$ python3 -q
>>> import numpy as np
>>> import numpy.linalg as la
>>> np.set_printoptions(precision=3, suppress=True, linewidth=200)
>>> W0 = np.loadtxt("run2.csv", delimiter=",")
>>> print(W0)
[[2. 0. 0. 2. 2. 0. 0. 2. 1.]
 [1. 2. 0. 0. 2. 2. 0. 0. 2.]
 [2. 1. 2. 0. 0. 2. 2. 0. 0.]
 [0. 2. 1. 2. 0. 0. 2. 2. 0.]
 [0. 0. 2. 1. 2. 0. 0. 2. 2.]
 [2. 0. 0. 2. 1. 2. 0. 0. 2.]
 [2. 2. 0. 0. 2. 1. 2. 0. 0.]
 [0. 2. 2. 0. 0. 2. 1. 2. 0.]
 [0. 0. 2. 2. 0. 0. 2. 1. 2.]]
>>> print(la.matrix_rank(W0))
9
>>> print(W0.sum(axis=0))
[9. 9. 9. 9. 9. 9. 9. 9. 9.]
>>> print(np.round(la.norm(W0), 3))
12.369
>>> print(la.svd(W0, compute_uv=False))
[9.    4.759 4.759 3.    3.    2.064 2.064 0.305 0.305]
>>> print(W0.shape)
(9, 9)
>>> W0[:, 9]
Traceback (most recent call last):
  File "<python-input-10>", line 1, in <module>
    W0[:, 9]
    ~~^^^^^^
IndexError: index 9 is out of bounds for axis 1 with size 9
>>> print(round(float(np.abs(la.eigvals(W0)).max()), 3))
9.0
>>> print(np.sort(np.abs(la.eigvals(W0))))
[0.305 0.305 2.064 2.064 3.    3.    4.759 4.759 9.   ]
>>> print(np.allclose(W0, W0.T))
False
>>> print(np.allclose(W0 @ W0.T, W0.T @ W0))
True
>>> print((W0 - W0.T) / 2)
[[ 0.  -0.5 -1.   1.   1.  -1.  -1.   1.   0.5]
 [ 0.5  0.  -0.5 -1.   1.   1.  -1.  -1.   1. ]
 [ 1.   0.5  0.  -0.5 -1.   1.   1.  -1.  -1. ]
 [-1.   1.   0.5  0.  -0.5 -1.   1.   1.  -1. ]
 [-1.  -1.   1.   0.5  0.  -0.5 -1.   1.   1. ]
 [ 1.  -1.  -1.   1.   0.5  0.  -0.5 -1.   1. ]
 [ 1.   1.  -1.  -1.   1.   0.5  0.  -0.5 -1. ]
 [-1.   1.   1.  -1.  -1.   1.   0.5  0.  -0.5]
 [-0.5 -1.   1.   1.  -1.  -1.   1.   0.5  0. ]]
>>> print(la.matrix_power(W0, 3))
[[ 64. 102. 102.  64.  60.  90.  97.  90.  60.]
 [ 60.  64. 102. 102.  64.  60.  90.  97.  90.]
 [ 90.  60.  64. 102. 102.  64.  60.  90.  97.]
 [ 97.  90.  60.  64. 102. 102.  64.  60.  90.]
 [ 90.  97.  90.  60.  64. 102. 102.  64.  60.]
 [ 60.  90.  97.  90.  60.  64. 102. 102.  64.]
 [ 64.  60.  90.  97.  90.  60.  64. 102. 102.]
 [102.  64.  60.  90.  97.  90.  60.  64. 102.]
 [102. 102.  64.  60.  90.  97.  90.  60.  64.]]
>>> print(np.trace(W0))
18.0
>>> W0.inv()
Traceback (most recent call last):
  File "<python-input-18>", line 1, in <module>
    W0.inv()
    ^^^^^^
AttributeError: 'numpy.ndarray' object has no attribute 'inv'
>>> assert W0 == W0.T
Traceback (most recent call last):
  File "<python-input-19>", line 1, in <module>
    assert W0 == W0.T
           ^^^^^^^^^^
ValueError: The truth value of an array with more than one element is ambiguous. Use a.any() or a.all()
>>> print((W0 + W0.T) / 2)
[[2.  0.5 1.  1.  1.  1.  1.  1.  0.5]
 [0.5 2.  0.5 1.  1.  1.  1.  1.  1. ]
 [1.  0.5 2.  0.5 1.  1.  1.  1.  1. ]
 [1.  1.  0.5 2.  0.5 1.  1.  1.  1. ]
 [1.  1.  1.  0.5 2.  0.5 1.  1.  1. ]
 [1.  1.  1.  1.  0.5 2.  0.5 1.  1. ]
 [1.  1.  1.  1.  1.  0.5 2.  0.5 1. ]
 [1.  1.  1.  1.  1.  1.  0.5 2.  0.5]
 [0.5 1.  1.  1.  1.  1.  1.  0.5 2. ]]
>>> print(W0 @ W0)
[[ 4.  8. 12. 12.  8.  4.  8. 17.  8.]
 [ 8.  4.  8. 12. 12.  8.  4.  8. 17.]
 [17.  8.  4.  8. 12. 12.  8.  4.  8.]
 [ 8. 17.  8.  4.  8. 12. 12.  8.  4.]
 [ 4.  8. 17.  8.  4.  8. 12. 12.  8.]
 [ 8.  4.  8. 17.  8.  4.  8. 12. 12.]
 [12.  8.  4.  8. 17.  8.  4.  8. 12.]
 [12. 12.  8.  4.  8. 17.  8.  4.  8.]
 [ 8. 12. 12.  8.  4.  8. 17.  8.  4.]]
>>> la.determinant(W0)
Traceback (most recent call last):
  File "<python-input-22>", line 1, in <module>
    la.determinant(W0)
    ^^^^^^^^^^^^^^
AttributeError: module 'numpy.linalg' has no attribute 'determinant'
